$ ipython --no-banner

In [1]: import numpy as np

In [2]: np.set_printoptions(suppress=True, linewidth=120)

In [3]: data = np.load("m.npy")

In [4]: print(data)
[[ 6  9  1]
 [12 19  9]
 [15 24 13]
 [ 7 11  3]
 [ 7 11  3]
 [12 19  9]
 [14 23 13]
 [ 5  7  0]
 [14 23 13]
 [11 18  9]
 [12 19  9]
 [13 21 11]
 [12 19  9]
 [11 18  9]
 [10 16  7]
 [ 9 14  5]
 [14 22 11]
 [14 22 11]
 [14 22 11]
 [ 8 12  3]
 [11 17  7]
 [12 19  9]
 [12 19  9]
 [ 5  7  0]]

In [5]: # row 4 repeats row 3

In [6]: Q, V = np.linalg.qr(data[:, :1])[0], np.linalg.qr(data[:, 1:])[0]

In [7]: sigma = np.linalg.svd(Q.T @ V, compute_uv=False)

In [8]: round(np.linalg.norm(Q @ Q.T - V @ V.T, 2), 3)
Out[8]: np.float64(1.0)

In [9]: (sigma > 0.9).sum()
Out[9]: np.int64(1)

In [10]: print(sigma.round(3))
[1.]

In [11]: idx = data[:, 2] > np.median(data[:, 2])

In [12]: r0 = data[idx].mean(axis=0) - data[~idx].mean(axis=0)

In [13]: np.round((((data - data.mean(axis=0)) @ r0 > 0) == idx).mean(), 3)
Out[13]: np.float64(0.667)

In [14]: np.argsort(-np.abs(r0).round(6), kind="stable")
Out[14]: array([1, 2, 0])

In [15]: r0.round(3)
Out[15]: array([4.471, 7.487, 5.916])

In [16]: out = np.c_[data[:, :1] @ np.array([[0]]), np.array([1, 2, 2, 1, 0, 1, 0, 1, 1, 2, 0, 1, 0, 0, 2, 1, 1, 2, 0, 1, 2, 2, 1, 2])]

In [17]: out
Out[17]: 
array([[0, 1],
       [0, 2],
       [0, 2],
       [0, 1],
       [0, 0],
       [0, 1],
       [0, 0],
       [0, 1],
       [0, 1],
       [0, 2],
       [0, 0],
       [0, 1],
       [0, 0],
       [0, 0],
       [0, 2],
       [0, 1],
       [0, 1],
       [0, 2],
       [0, 0],
       [0, 1],
       [0, 2],
       [0, 2],
       [0, 1],
       [0, 2]])

In [18]: np.round(np.linalg.lstsq(data, out[:, 0])[0], 3)
Out[18]: array([0., 0., 0.])

In [19]: np.round(np.linalg.norm(np.linalg.qr(data)[0].T @ out, axis=0) ** 2 / ((out ** 2).sum(axis=0) + 1e-12), 3)
Out[19]: array([0.   , 0.686])

In [20]: np.abs(out).max()
Out[20]: np.int64(2)

In [21]: np.round(out.mean(axis=0), 3)
Out[21]: array([0.   , 1.083])

In [22]: np.count_nonzero(out)
Out[22]: np.int64(18)

In [23]: np.round(np.linalg.svd(out, compute_uv=False), 3)
Out[23]: array([6.481, 0.   ])

In [24]: np.diff(out, axis=0)
Out[24]: 
array([[ 0,  1],
       [ 0,  0],
       [ 0, -1],
       [ 0, -1],
       [ 0,  1],
       [ 0, -1],
       [ 0,  1],
       [ 0,  0],
       [ 0,  1],
       [ 0, -2],
       [ 0,  1],
       [ 0, -1],
       [ 0,  0],
       [ 0,  2],
       [ 0, -1],
       [ 0,  0],
       [ 0,  1],
       [ 0, -2],
       [ 0,  1],
       [ 0,  1],
       [ 0,  0],
       [ 0, -1],
       [ 0,  1]])

In [25]: out = np.array([[0, 4], [1, -3]])

In [26]: W2 = np.array([[2, 0], [1, 2]])

In [27]: feats = np.block([[out, np.array([[1, 2], [2, 0]])], [np.zeros((2, 2)), W2]])

In [28]: feats
Out[28]: 
array([[ 0.,  4.,  1.,  2.],
       [ 1., -3.,  2.,  0.],
       [ 0.,  0.,  2.,  0.],
       [ 0.,  0.,  1.,  2.]])

In [29]: vec = np.array([2, 2, 3, 2])

In [30]: rhs = feats @ vec

In [31]: print(rhs)
[15.  2.  6.  7.]

In [32]: np.round(np.linalg.solve(feats, rhs), 3)
Out[32]: array([2., 2., 3., 2.])

In [33]: np.round(np.linalg.solve(feats.T, feats[3]), 3)
Out[33]: array([ 0.,  0., -0.,  1.])

In [34]: print(np.round(np.linalg.solve(feats, feats[:, 0]), 3))
[1. 0. 0. 0.]

In [35]: M = np.load("w.npy")

In [36]: M
Out[36]: 
array([[-1,  2, -2, -1],
       [-1, -1,  2, -2],
       [-2, -1, -1,  2],
       [ 2, -2, -1, -1]])

In [37]: rng = np.random.default_rng(5252)

In [38]: idx = rng.permutation(4)

In [39]: out = M[:, idx] * rng.choice([-1, 1], 4)

In [40]: out
Out[40]: 
array([[-2, -2, -1, -1],
       [ 2,  1, -2, -1],
       [-1,  1,  2, -2],
       [-1,  2, -1,  2]])

In [41]: left, _, Vt = np.linalg.svd(M.T @ out)

In [42]: np.round(np.linalg.lstsq(M, out)[0], 3) + 0
Out[42]: 
array([[ 0.,  0.,  0.,  1.],
       [ 0., -1.,  0.,  0.],
       [ 1.,  0.,  0.,  0.],
       [ 0.,  0.,  1.,  0.]])

In [43]: out = np.array([[2, 2, -2]])

In [44]: A = out.T @ out

In [45]: A
Out[45]: 
array([[ 4,  4, -4],
       [ 4,  4, -4],
       [-4, -4,  4]])

In [46]: left, sigma, Vt = np.linalg.svd(A)

In [47]: np.argmax(sigma[:-1] / (sigma[1:] + 1e-6)) + 1
Out[47]: np.int64(1)

In [48]: out = left[:, :1] @ np.diag(sigma[:1]) @ Vt[:1]

In [49]: round(np.abs(A - out).max(), 3)
Out[49]: np.float64(0.0)

In [50]: np.linalg.matrix_rank(out)
Out[50]: np.int64(1)

In [51]: print(round(np.linalg.norm(A - out, 2), 3), round(sigma[1], 3))
0.0 0.0

In [52]: print(out.round(3))
[[ 4.  4. -4.]
 [ 4.  4. -4.]
 [-4. -4.  4.]]

In [53]: W0 = np.load("case1.npy")

In [54]: print(W0)
[[ 2.552  4.012  1.548]
 [-0.112 -0.289 -4.99 ]
 [-0.428 -0.514  4.955]
 [-0.063 -4.445  2.289]
 [ 1.064 -0.401 -4.869]
 [ 0.889 -1.674  4.627]
 [ 0.861  3.762 -3.179]
 [-3.628  0.327 -3.425]
 [ 1.171  4.373 -2.123]
 [ 2.267  3.936  2.09 ]
 [-4.557 -0.791 -1.9  ]
 [ 2.312  3.053  3.215]
 [ 2.033  0.981  4.461]
 [-0.39   1.295 -4.814]
 [ 0.674  0.087  4.954]
 [-3.754 -1.897 -2.703]
 [-1.948 -3.209  3.302]
 [-0.792  0.437  4.918]
 [ 1.941  4.598 -0.309]
 [-1.646  3.862 -2.716]
 [-2.878  2.896  2.886]
 [ 1.543 -1.352 -4.56 ]
 [-2.87   3.602  1.947]
 [ 0.418 -1.017 -4.878]
 [ 1.736  1.242  4.521]
 [-2.834 -3.908 -1.302]
 [ 2.953 -0.287 -4.024]]

In [55]: W = np.array([[-1, -5, 0, 4, 5], [-1, 5, 2, -4, 4], [3, 3, 1, 4, 1]])

In [56]: beta = np.array([-3, 2, 2, 2, 2])

In [57]: H = np.maximum(W0 @ W + beta, 0)

In [58]: (H > 0).astype(int)
Out[58]: 
array([[0, 1, 1, 1, 1],
       [0, 0, 0, 0, 0],
       [1, 1, 1, 1, 1],
       [1, 0, 0, 1, 0],
       [0, 0, 0, 0, 1],
       [1, 1, 1, 1, 1],
       [0, 1, 1, 0, 1],
       [0, 1, 0, 0, 0],
       [0, 1, 1, 0, 1],
       [0, 1, 1, 1, 1],
       [0, 1, 0, 0, 0],
       [1, 1, 1, 1, 1],
       [1, 1, 1, 1, 1],
       [0, 0, 0, 0, 1],
       [1, 1, 1, 1, 1],
       [0, 1, 0, 0, 0],
       [1, 1, 0, 1, 0],
       [1, 1, 1, 1, 1],
       [0, 1, 1, 0, 1],
       [0, 1, 1, 0, 1],
       [1, 1, 1, 0, 1],
       [0, 0, 0, 0, 0],
       [1, 1, 1, 0, 1],
       [0, 0, 0, 0, 0],
       [1, 1, 1, 1, 1],
       [0, 0, 0, 1, 0],
       [0, 0, 0, 0, 1]])

In [59]: W2 = np.array([[0, 2, 2], [3, 1, 1], [3, 2, 0], [1, 0, -3], [-3, -1, -1]])

In [60]: print((H @ W2).round(6).argmax(axis=1))
[1 0 0 0 1 0 1 0 1 1 0 1 1 1 0 0 0 0 1 0 0 0 0 0 0 0 1]

In [61]: idx = W0[:, 2] > np.median(W0[:, 2])

In [62]: r0 = W0[idx].mean(axis=0) - W0[~idx].mean(axis=0)

In [63]: print(idx.astype(int))
[1 0 1 1 0 1 0 0 0 1 0 1 1 0 1 0 1 1 0 0 1 0 1 0 1 0 0]

In [64]: r0.round(3)
Out[64]: array([0.766, 0.209, 6.787])

In [65]: round(float((((W0 - W0.mean(axis=0)) @ r0 > 0) == idx).mean()), 3)
Out[65]: 0.963

In [66]: round(float(W0[8] @ W0[11]), 3)
Out[66]: 9.233

In [67]: print(np.round(np.linalg.norm(W0[8] - W0[11]), 3))
5.616

In [68]: round(float(np.linalg.norm(W0) ** 2 / np.linalg.norm(W0, 2) ** 2), 3)
Out[68]: 1.861

In [69]: round(float(np.linalg.norm(W0, "nuc")), 3)
Out[69]: 43.63

In [70]: print(np.round(np.linalg.norm(W0[8], 1), 3), np.round(np.linalg.norm(W0[8], np.inf), 3))
7.667 4.373

In [71]: Q, r_ = np.linalg.qr(W0)

In [72]: np.round(np.abs(np.diag(r_)), 3)
Out[72]: array([11.123, 13.277, 18.836])

In [73]: print(round(abs(r_[0, 0]), 3), np.round(np.linalg.norm(W0[:, 0]), 3))
11.123 11.123

In [74]: print(np.round(Q @ r_, 3))
[[ 2.552  4.012  1.548]
 [-0.112 -0.289 -4.99 ]
 [-0.428 -0.514  4.955]
 [-0.063 -4.445  2.289]
 [ 1.064 -0.401 -4.869]
 [ 0.889 -1.674  4.627]
 [ 0.861  3.762 -3.179]
 [-3.628  0.327 -3.425]
 [ 1.171  4.373 -2.123]
 [ 2.267  3.936  2.09 ]
 [-4.557 -0.791 -1.9  ]
 [ 2.312  3.053  3.215]
 [ 2.033  0.981  4.461]
 [-0.39   1.295 -4.814]
 [ 0.674  0.087  4.954]
 [-3.754 -1.897 -2.703]
 [-1.948 -3.209  3.302]
 [-0.792  0.437  4.918]
 [ 1.941  4.598 -0.309]
 [-1.646  3.862 -2.716]
 [-2.878  2.896  2.886]
 [ 1.543 -1.352 -4.56 ]
 [-2.87   3.602  1.947]
 [ 0.418 -1.017 -4.878]
 [ 1.736  1.242  4.521]
 [-2.834 -3.908 -1.302]
 [ 2.953 -0.287 -4.024]]

In [75]: vec = np.array([0, 1, 1])

In [76]: print(np.sign((W0 @ vec).round(6)))
[ 1. -1.  1. -1. -1.  1.  1. -1.  1.  1. -1.  1.  1. -1.  1. -1.  1.  1.  1.  1.  1. -1.  1. -1.  1. -1. -1.]

In [77]: W0 * vec
Out[77]: 
array([[ 0.   ,  4.012,  1.548],
       [-0.   , -0.289, -4.99 ],
       [-0.   , -0.514,  4.955],
       [-0.   , -4.445,  2.289],
       [ 0.   , -0.401, -4.869],
       [ 0.   , -1.674,  4.627],
       [ 0.   ,  3.762, -3.179],
       [-0.   ,  0.327, -3.425],
       [ 0.   ,  4.373, -2.123],
       [ 0.   ,  3.936,  2.09 ],
       [-0.   , -0.791, -1.9  ],
       [ 0.   ,  3.053,  3.215],
       [ 0.   ,  0.981,  4.461],
       [-0.   ,  1.295, -4.814],
       [ 0.   ,  0.087,  4.954],
       [-0.   , -1.897, -2.703],
       [-0.   , -3.209,  3.302],
       [-0.   ,  0.437,  4.918],
       [ 0.   ,  4.598, -0.309],
       [-0.   ,  3.862, -2.716],
       [-0.   ,  2.896,  2.886],
       [ 0.   , -1.352, -4.56 ],
       [-0.   ,  3.602,  1.947],
       [ 0.   , -1.017, -4.878],
       [ 0.   ,  1.242,  4.521],
       [-0.   , -3.908, -1.302],
       [ 0.   , -0.287, -4.024]])

In [78]: np.linalg.norm(W0 @ vec) <= np.linalg.norm(W0, 2) * np.linalg.norm(vec) + 1e-9
Out[78]: np.True_

In [79]: print((W0 @ vec).argmax())
11

In [80]: W0 @ np.eye(3)[0]
Out[80]: 
array([ 2.552, -0.112, -0.428, -0.063,  1.064,  0.889,  0.861, -3.628,  1.171,  2.267, -4.557,  2.312,  2.033, -0.39 ,
        0.674, -3.754, -1.948, -0.792,  1.941, -1.646, -2.878,  1.543, -2.87 ,  0.418,  1.736, -2.834,  2.953])
